In [1]: import numpy as np

In [2]: from numpy import linalg as LA

In [3]: np.set_printoptions(precision=1, suppress=True, linewidth=120)

In [4]: m1 = np.loadtxt("layer11.csv", delimiter=",")

In [5]: m1
Out[5]: 
array([[3., 0., 0., 0., 0., 0., 0., 2.],
       [0., 3., 2., 2., 0., 2., 2., 0.],
       [0., 2., 3., 2., 0., 2., 2., 0.],
       [0., 2., 2., 3., 0., 2., 2., 0.],
       [0., 0., 0., 0., 3., 0., 0., 0.],
       [0., 2., 2., 2., 0., 3., 2., 0.],
       [0., 2., 2., 2., 0., 2., 3., 0.],
       [2., 0., 0., 0., 0., 0., 0., 3.]])

In [6]: f = np.array([1, 0, 0, -2, -1, 1, 0, -1])

In [7]: B = m1 + np.outer(f, np.eye(8)[7])

In [8]: B
Out[8]: 
array([[ 3.,  0.,  0.,  0.,  0.,  0.,  0.,  3.],
       [ 0.,  3.,  2.,  2.,  0.,  2.,  2.,  0.],
       [ 0.,  2.,  3.,  2.,  0.,  2.,  2.,  0.],
       [ 0.,  2.,  2.,  3.,  0.,  2.,  2., -2.],
       [ 0.,  0.,  0.,  0.,  3.,  0.,  0., -1.],
       [ 0.,  2.,  2.,  2.,  0.,  3.,  2.,  1.],
       [ 0.,  2.,  2.,  2.,  0.,  2.,  3.,  0.],
       [ 2.,  0.,  0.,  0.,  0.,  0.,  0.,  2.]])

In [9]: np.allclose(m1, m1.T)
Out[9]: True

In [10]: np.trace(m1)
Out[10]: np.float64(24.0)

In [11]: vals, vecs = LA.eigh(m1)

In [12]: (vals > 1e-8).sum(), (vals < -1e-8).sum()
Out[12]: (np.int64(8), np.int64(0))

In [13]: np.round(vecs.T @ m1 @ vecs, 1) + 0
Out[13]: 
array([[ 1.,  0.,  0.,  0.,  0.,  0.,  0.,  0.],
       [ 0.,  1.,  0.,  0.,  0.,  0.,  0.,  0.],
       [ 0.,  0.,  1.,  0.,  0.,  0.,  0.,  0.],
       [ 0.,  0.,  0.,  1.,  0.,  0.,  0.,  0.],
       [ 0.,  0.,  0.,  0.,  1.,  0.,  0.,  0.],
       [ 0.,  0.,  0.,  0.,  0.,  3.,  0.,  0.],
       [ 0.,  0.,  0.,  0.,  0.,  0.,  5.,  0.],
       [ 0.,  0.,  0.,  0.,  0.,  0.,  0., 11.]])

In [14]: np.abs(vecs[:, -1]).round(6).argmax()
Out[14]: np.int64(1)

In [15]: LA.svd(m1, compute_uv=False)
Out[15]: array([11.,  5.,  3.,  1.,  1.,  1.,  1.,  1.])

In [16]: np.round(vecs.T @ vecs, 1) + 0
Out[16]: 
array([[1., 0., 0., 0., 0., 0., 0., 0.],
       [0., 1., 0., 0., 0., 0., 0., 0.],
       [0., 0., 1., 0., 0., 0., 0., 0.],
       [0., 0., 0., 1., 0., 0., 0., 0.],
       [0., 0., 0., 0., 1., 0., 0., 0.],
       [0., 0., 0., 0., 0., 1., 0., 0.],
       [0., 0., 0., 0., 0., 0., 1., 0.],
       [0., 0., 0., 0., 0., 0., 0., 1.]])

In [17]: K = np.load("out13.npy")

In [18]: K
Out[18]: 
array([[  6.,  -1.,   4.,  -1.],
       [-11.,   9.,   1.,   6.],
       [-14.,   7.,   0.,   7.],
       [  9.,  -4.,   7.,  -1.]])

In [19]: rng = np.random.default_rng(765048)

In [20]: z = rng.permutation(4)

In [21]: z
Out[21]: array([0, 3, 2, 1])

In [22]: B = K[z][:, z]

In [23]: B
Out[23]: 
array([[  6.,  -1.,   4.,  -1.],
       [  9.,  -1.,   7.,  -4.],
       [-14.,   7.,   0.,   7.],
       [-11.,   6.,   1.,   9.]])

In [24]: np.round(np.sort(np.abs(LA.eigvals(B))), 1) + 0
Out[24]: array([0., 3., 4., 7.])
